$ ipython --no-banner

In [1]: import numpy as np

In [2]: np.set_printoptions(precision=2, suppress=True, linewidth=160, floatmode="fixed")

In [3]: E = np.load("case4.npy")

In [4]: E
Out[4]: 
array([[1, 4, 4, 0, 1, 2, 2],
       [2, 1, 4, 4, 0, 1, 2],
       [2, 2, 1, 4, 4, 0, 1],
       [1, 2, 2, 1, 4, 4, 0],
       [0, 1, 2, 2, 1, 4, 4],
       [4, 0, 1, 2, 2, 1, 4],
       [4, 4, 0, 1, 2, 2, 1]])

In [5]: B = np.linalg.inv(E)

In [6]: np.linalg.det(E) * B
Out[6]: 
array([[-1511.00,  2577.00, -3527.00,  1737.00, -3877.00,  3543.00,  2731.00],
       [ 2731.00, -1511.00,  2577.00, -3527.00,  1737.00, -3877.00,  3543.00],
       [ 3543.00,  2731.00, -1511.00,  2577.00, -3527.00,  1737.00, -3877.00],
       [-3877.00,  3543.00,  2731.00, -1511.00,  2577.00, -3527.00,  1737.00],
       [ 1737.00, -3877.00,  3543.00,  2731.00, -1511.00,  2577.00, -3527.00],
       [-3527.00,  1737.00, -3877.00,  3543.00,  2731.00, -1511.00,  2577.00],
       [ 2577.00, -3527.00,  1737.00, -3877.00,  3543.00,  2731.00, -1511.00]])

In [7]: round(np.linalg.det(E) * np.linalg.det(B), 2)
Out[7]: np.float64(1.0)

In [8]: B
Out[8]: 
array([[-0.06,  0.11, -0.15,  0.07, -0.17,  0.15,  0.12],
       [ 0.12, -0.06,  0.11, -0.15,  0.07, -0.17,  0.15],
       [ 0.15,  0.12, -0.06,  0.11, -0.15,  0.07, -0.17],
       [-0.17,  0.15,  0.12, -0.06,  0.11, -0.15,  0.07],
       [ 0.07, -0.17,  0.15,  0.12, -0.06,  0.11, -0.15],
       [-0.15,  0.07, -0.17,  0.15,  0.12, -0.06,  0.11],
       [ 0.11, -0.15,  0.07, -0.17,  0.15,  0.12, -0.06]])

In [9]: J = np.load("out5.npy")

In [10]: J.round(2) + 0
Out[10]: 
array([[ 1.78, -2.77, -1.88, -2.88],
       [ 2.14,  3.40,  4.47,  3.47],
       [-1.67,  2.84,  2.00,  1.00],
       [-2.86,  1.07, -0.36, -1.36],
       [-0.73,  0.51,  0.15, -0.85],
       [ 0.95,  1.67,  2.15,  1.15],
       [ 3.12,  2.73,  4.30,  3.30],
       [-0.69,  0.79,  0.44, -0.56],
       [-2.14,  0.09, -0.98, -1.98],
       [ 1.91,  0.49,  1.45,  0.45],
       [ 1.12,  0.57,  1.13,  0.13],
       [-0.76,  3.38,  3.00,  2.00],
       [-0.32, -0.40, -0.56, -1.56],
       [-3.02,  0.97, -0.54, -1.54],
       [ 3.44,  0.19,  1.91,  0.91],
       [-3.97,  2.47,  0.48, -0.52],
       [ 3.45,  0.46,  2.18,  1.18],
       [ 1.42, -2.68, -1.96, -2.96],
       [ 0.62,  0.69,  1.00,  0.00],
       [-0.91,  1.45,  0.99, -0.01],
       [ 0.53,  0.46,  0.72, -0.28],
       [-1.24,  0.62, -0.01, -1.01],
       [ 2.18, -0.10,  0.99, -0.01],
       [ 0.41,  2.60,  2.81,  1.81],
       [-0.76,  0.85,  0.47, -0.53]])

In [11]: Xs = J - J.mean(axis=0)

In [12]: U, sig, vt = np.linalg.svd(Xs, full_matrices=False)

In [13]: (np.sign(U[:, 0]) == np.sign(U[0, 0])).astype(int)
Out[13]: array([1, 0, 0, 1, 1, 0, 0, 1, 1, 0, 0, 0, 1, 1, 0, 1, 0, 1, 0, 1, 1, 1, 0, 0, 1])

In [14]: np.round(Xs.mean(axis=0), 2) + 0
Out[14]: array([0.00, 0.00, 0.00, 0.00])

In [15]: vt[0] * np.sign(vt[0, np.abs(vt[0]).argmax()])
Out[15]: array([0.38, 0.40, 0.59, 0.59])

In [16]: sig.round(2) + 0
Out[16]: array([13.60, 10.08,  0.00,  0.00])

In [17]: U, sig, vt = np.linalg.svd(J)

In [18]: sig.round(2) + 0
Out[18]: array([14.56, 10.27,  3.68,  0.00])

In [19]: B = U[:, :3] @ np.diag(sig[:3]) @ vt[:3]

In [20]: round(float(np.linalg.norm(J - B, 2)), 2), round(float(sig[3]), 2)
Out[20]: (0.0, 0.0)

In [21]: cent = J[[21, 15]].astype(float)

In [22]: for _ in range(4):
    ...:     lab = np.linalg.norm(J[:, None] - cent, axis=-1).argmin(axis=1)
    ...:     cent = np.array([J[lab == j].mean(axis=0) for j in range(2)])
    ...: 

In [23]: lab
Out[23]: array([0, 1, 1, 0, 0, 1, 1, 0, 0, 0, 0, 1, 0, 0, 0, 1, 0, 0, 0, 1, 0, 0, 0, 1, 0])

In [24]: np.bincount(lab)
Out[24]: array([17,  8])

In [25]: np.abs(np.diag(np.linalg.qr(J)[1])) > 1e-9
Out[25]: array([ True,  True, False,  True])

In [26]: gram = np.cov(J, rowvar=False)

In [27]: gram.shape
Out[27]: (4, 4)

In [28]: np.argwhere(np.triu(np.abs(np.corrcoef(J.T)) > 0.8, 1))
Out[28]: array([[2, 3]])

In [29]: M = np.array([[0.0, 0.0, 0.0, 4.0],
    ...:     [0.0, 0.0, 2.0, 4.0],
    ...:     [0.0, 2.0, 0.0, 0.0],
    ...:     [4.0, 4.0, 0.0, 0.0]])

In [30]: M
Out[30]: 
array([[0.00, 0.00, 0.00, 4.00],
       [0.00, 0.00, 2.00, 4.00],
       [0.00, 2.00, 0.00, 0.00],
       [4.00, 4.00, 0.00, 0.00]])

In [31]: evals, vecs = np.linalg.eig(M)

In [32]: np.sort(np.linalg.eigvals(M.T))
Out[32]: array([-5.84, -1.37,  1.37,  5.84])

In [33]: f = np.array([4, -3, 2, 7])

In [34]: B = M + np.outer(f, np.eye(4)[2])

In [35]: np.linalg.matrix_rank(B - M)
Out[35]: np.int64(1)

In [36]: round(float(np.linalg.det(B) / np.linalg.det(M)), 2), round(1 + np.linalg.solve(M, f)[2], 2)
Out[36]: (-2.5, np.float64(-2.5))

In [37]: B
Out[37]: 
array([[ 0.00,  0.00,  4.00,  4.00],
       [ 0.00,  0.00, -1.00,  4.00],
       [ 0.00,  2.00,  2.00,  0.00],
       [ 4.00,  4.00,  7.00,  0.00]])

In [38]: U, sig, vt = np.linalg.svd(J)

In [39]: vecs = vt[:(sig > 1e-8).sum()]

In [40]: rng = np.random.default_rng(9527)

In [41]: vec = J[15] + -1 * J[24] + rng.integers(2) * np.eye(4)[3]

In [42]: vec
Out[42]: array([-3.21,  1.62,  0.01,  0.01])

In [43]: np.round(np.linalg.norm(vec - vecs.T @ vecs @ vec), 2)
Out[43]: np.float64(0.0)

In [44]: np.round(vecs.T @ vecs, 2) + 0
Out[44]: 
array([[ 0.89, -0.22,  0.22,  0.00],
       [-0.22,  0.56,  0.44,  0.00],
       [ 0.22,  0.44,  0.56,  0.00],
       [ 0.00,  0.00,  0.00,  1.00]])

In [45]: np.allclose(vecs.T @ vecs @ vec, vec)
Out[45]: True

In [46]: X = np.load("arr.npy")

In [47]: X
Out[47]: 
array([[ 29,   0, -27, -44, -23, -24, -28],
       [  0,  49,  -7,   0,   0,  42,  35],
       [-27,  -7,  27,  37,  19,  26,  19],
       [-44,   0,  37,  85,  46,  -8,  52],
       [-23,   0,  19,  46,  25,  -8,  28],
       [-24,  42,  26,  -8,  -8, 164,  30],
       [-28,  35,  19,  52,  28,  30,  57]])

In [48]: round(float(np.linalg.norm(X, 2) / np.linalg.norm(X)), 2)
Out[48]: 0.78

In [49]: np.linalg.cond(X) > 100
Out[49]: np.True_
